In [1]: import numpy as np

In [2]: from numpy import linalg as LA

In [3]: np.set_printoptions(precision=2, suppress=True, linewidth=160, floatmode="fixed")

In [4]: m1 = np.loadtxt("test5.csv", delimiter=",")

In [5]: print(m1)
[[ 0.42  0.19 -0.45 -0.45 -0.19 -0.58]
 [ 0.19  0.94  0.15  0.15  0.06  0.19]
 [-0.45  0.15  0.65 -0.35 -0.15 -0.45]
 [-0.45  0.15 -0.35  0.65 -0.15 -0.45]
 [-0.19  0.06 -0.15 -0.15  0.94 -0.19]
 [-0.58  0.19 -0.45 -0.45 -0.19  0.42]]

In [6]: f = np.array([2, 1, 2, 2, -1, -2])

In [7]: A2 = m1 + np.outer(f, np.eye(6)[4])

In [8]: print(np.round(LA.det(A2) / LA.det(m1), 2), round(float(1 + LA.solve(m1, f)[4]), 2))
-0.47 -0.47

In [9]: arr = np.array([[1, 1, -1, -1, 1, 1, -1, -1],
   ...:     [1, -1, 1, -1, -1, 1, -1, 1],
   ...:     [1, -1, -1, 1, 1, -1, -1, 1],
   ...:     [1, -1, -1, 1, -1, 1, 1, -1],
   ...:     [1, 1, 1, 1, 1, 1, 1, 1],
   ...:     [1, 1, -1, -1, -1, -1, 1, 1],
   ...:     [1, 1, 1, 1, -1, -1, -1, -1],
   ...:     [1, -1, 1, -1, 1, -1, 1, -1]])

In [10]: x0 = np.array([7, 4, 1, 4, -4, 0, 2, 1])

In [11]: target = arr @ x0

In [12]: print(target)
[-1  3  1 11 15 13 17 -3]

In [13]: print(LA.solve(arr, target))
[ 7.00  4.00  1.00  4.00 -4.00 -0.00  2.00  1.00]

In [14]: print(LA.solve(arr, 3 * target))
[ 21.00  12.00   3.00  12.00 -12.00  -0.00   6.00   3.00]

In [15]: print(LA.solve(arr.T, arr[0]))
[ 1.00 -0.00 -0.00 -0.00  0.00 -0.00 -0.00 -0.00]

In [16]: print((arr + arr.T) / 2)
[[ 1.00  1.00  0.00  0.00  1.00  1.00  0.00  0.00]
 [ 1.00 -1.00  0.00 -1.00  0.00  1.00  0.00  0.00]
 [ 0.00  0.00 -1.00  0.00  1.00 -1.00  0.00  1.00]
 [ 0.00 -1.00  0.00  1.00  0.00  0.00  1.00 -1.00]
 [ 1.00  0.00  1.00  0.00  1.00  0.00  0.00  1.00]
 [ 1.00  1.00 -1.00  0.00  0.00 -1.00  0.00  0.00]
 [ 0.00  0.00  0.00  1.00  0.00  0.00 -1.00  0.00]
 [ 0.00  0.00  1.00 -1.00  1.00  0.00  0.00 -1.00]]

In [17]: print(np.trace(arr))
-2

In [18]: arr.inv()
AttributeError: 'numpy.ndarray' object has no attribute 'inv'


In [19]: print(round(LA.det(arr), 2))
-4096.0

In [20]: print(round(np.abs(LA.eigvals(arr)).max(), 2))
2.83

In [21]: print(np.sort(np.abs(LA.eigvals(arr))))
[2.83 2.83 2.83 2.83 2.83 2.83 2.83 2.83]

In [22]: x0 = np.array([1, 4, 4, 5, 5, 2, 6, 3])

In [23]: target = arr @ x0

In [24]: beta, lr = np.zeros(8), 1 / LA.norm(arr, 2) ** 2

In [25]: for i in range(3):
    ...:     beta -= lr * arr.T @ (arr @ beta - target)
    ...:     if i % 1 == 0: print(i, round(LA.norm(arr @ beta - target), 2))
    ...: 
0 0.0
1 0.0
2 0.0

In [26]: print(beta)
[1.00 4.00 4.00 5.00 5.00 2.00 6.00 3.00]

In [27]: def softmax(z):
    ...:     e = np.exp(z - z.max(axis=-1, keepdims=True))
    ...:     return e / e.sum(axis=-1, keepdims=True)
    ...: 

In [28]: print(softmax(arr[1] + -3))
[0.22 0.03 0.22 0.03 0.03 0.22 0.03 0.22]

In [29]: print(softmax(arr[1]))
[0.22 0.03 0.22 0.03 0.03 0.22 0.03 0.22]

In [30]: print(softmax(arr).sum(axis=1))
[1.00 1.00 1.00 1.00 1.00 1.00 1.00 1.00]

In [31]: S = arr @ arr.T / np.sqrt(8)

In [32]: print(softmax(S))
[[0.71 0.04 0.04 0.04 0.04 0.04 0.04 0.04]
 [0.04 0.71 0.04 0.04 0.04 0.04 0.04 0.04]
 [0.04 0.04 0.71 0.04 0.04 0.04 0.04 0.04]
 [0.04 0.04 0.04 0.71 0.04 0.04 0.04 0.04]
 [0.04 0.04 0.04 0.04 0.71 0.04 0.04 0.04]
 [0.04 0.04 0.04 0.04 0.04 0.71 0.04 0.04]
 [0.04 0.04 0.04 0.04 0.04 0.04 0.71 0.04]
 [0.04 0.04 0.04 0.04 0.04 0.04 0.04 0.71]]

In [33]: print(softmax(S + np.triu(np.full(S.shape, -np.inf), 1)))
[[1.00 0.00 0.00 0.00 0.00 0.00 0.00 0.00]
 [0.06 0.94 0.00 0.00 0.00 0.00 0.00 0.00]
 [0.05 0.05 0.89 0.00 0.00 0.00 0.00 0.00]
 [0.05 0.05 0.05 0.85 0.00 0.00 0.00 0.00]
 [0.05 0.05 0.05 0.05 0.81 0.00 0.00 0.00]
 [0.05 0.05 0.05 0.05 0.05 0.77 0.00 0.00]
 [0.04 0.04 0.04 0.04 0.04 0.04 0.74 0.00]
 [0.04 0.04 0.04 0.04 0.04 0.04 0.04 0.71]]

In [34]: print(softmax(S).round(6).argmax(axis=1))
[0 1 2 3 4 5 6 7]

In [35]: A2 = arr ** -1
ValueError: Integers to negative integer powers are not allowed.


In [36]: A2 = LA.inv(arr)

In [37]: print(LA.inv(A2))
[[ 1.00  1.00 -1.00 -1.00  1.00  1.00 -1.00 -1.00]
 [ 1.00 -1.00  1.00 -1.00 -1.00  1.00 -1.00  1.00]
 [ 1.00 -1.00 -1.00  1.00  1.00 -1.00 -1.00  1.00]
 [ 1.00 -1.00 -1.00  1.00 -1.00  1.00  1.00 -1.00]
 [ 1.00  1.00  1.00  1.00  1.00  1.00  1.00  1.00]
 [ 1.00  1.00 -1.00 -1.00 -1.00 -1.00  1.00  1.00]
 [ 1.00  1.00  1.00  1.00 -1.00 -1.00 -1.00 -1.00]
 [ 1.00 -1.00  1.00 -1.00  1.00 -1.00  1.00 -1.00]]

In [38]: print(A2)
[[ 0.12  0.12  0.12  0.12  0.12  0.12  0.12  0.12]
 [ 0.12 -0.12 -0.12 -0.12  0.12  0.12  0.12 -0.12]
 [-0.12  0.12 -0.12 -0.12  0.12 -0.12  0.12  0.12]
 [-0.12 -0.12  0.12  0.12  0.12 -0.12  0.12 -0.12]
 [ 0.12 -0.12  0.12 -0.12  0.12 -0.12 -0.12  0.12]
 [ 0.12  0.12 -0.12  0.12  0.12 -0.12 -0.12 -0.12]
 [-0.12 -0.12 -0.12  0.12  0.12  0.12 -0.12  0.12]
 [-0.12  0.12  0.12 -0.12  0.12  0.12 -0.12 -0.12]]

In [39]: mat = np.loadtxt("m.csv", delimiter=",")

In [40]: print(mat)
[[ 0.07  0.07 -0.07 -0.12 -0.12 -0.12 -0.12 -0.02  0.02]
 [ 0.07  0.07 -0.07 -0.12 -0.12 -0.12 -0.12 -0.02  0.02]
 [-0.07 -0.07  0.07  0.12  0.12  0.12  0.12  0.02 -0.02]
 [-0.12 -0.12  0.12  0.19  0.19  0.19  0.19  0.04 -0.04]
 [-0.12 -0.12  0.12  0.19  0.19  0.19  0.19  0.04 -0.04]
 [-0.12 -0.12  0.12  0.19  0.19  0.19  0.19  0.04 -0.04]
 [-0.12 -0.12  0.12  0.19  0.19  0.19  0.19  0.04 -0.04]
 [-0.02 -0.02  0.02  0.04  0.04  0.04  0.04  0.01 -0.01]
 [ 0.02  0.02 -0.02 -0.04 -0.04 -0.04 -0.04 -0.01  0.01]]

In [41]: A2 = mat / np.sqrt((mat ** 2).mean(axis=1, keepdims=True))

In [42]: print(LA.matrix_rank(mat - mat.mean(axis=1, keepdims=True)))
1

In [43]: x0 = np.array([-3, -3, -1, -1, 2, -3, -1, -3, -2])

In [44]: h1 = np.maximum(mat @ x0, 0)

In [45]: print(np.maximum(mat @ x0, 0) - np.maximum(-mat @ x0, 0))
[ 0.02  0.02 -0.02 -0.04 -0.04 -0.04 -0.04 -0.01  0.01]

In [46]: print(np.tanh(mat @ x0))
[ 0.02  0.02 -0.02 -0.04 -0.04 -0.04 -0.04 -0.01  0.01]

In [47]: print(mat * (h1 > 1e-9)[:, None])
[[ 0.07  0.07 -0.07 -0.12 -0.12 -0.12 -0.12 -0.02  0.02]
 [ 0.07  0.07 -0.07 -0.12 -0.12 -0.12 -0.12 -0.02  0.02]
 [-0.00 -0.00  0.00  0.00  0.00  0.00  0.00  0.00 -0.00]
 [-0.00 -0.00  0.00  0.00  0.00  0.00  0.00  0.00 -0.00]
 [-0.00 -0.00  0.00  0.00  0.00  0.00  0.00  0.00 -0.00]
 [-0.00 -0.00  0.00  0.00  0.00  0.00  0.00  0.00 -0.00]
 [-0.00 -0.00  0.00  0.00  0.00  0.00  0.00  0.00 -0.00]
 [-0.00 -0.00  0.00  0.00  0.00  0.00  0.00  0.00 -0.00]
 [ 0.02  0.02 -0.02 -0.04 -0.04 -0.04 -0.04 -0.01  0.01]]

In [48]: print(np.maximum(mat @ (3 * x0), 0))
[0.07 0.07 0.00 0.00 0.00 0.00 0.00 0.00 0.02]

In [49]: blk = np.stack([mat, 5 * mat, mat[::-1]])

In [50]: print(LA.matrix_rank(blk))
[1 1 1]

In [51]: print(LA.det(blk))
[0.00 0.00 0.00]

In [52]: print(LA.matrix_rank(blk.reshape(3, -1)))
2

In [53]: print(blk.shape)
(3, 9, 9)

In [54]: print((blk @ mat.T).shape)
(3, 9, 9)
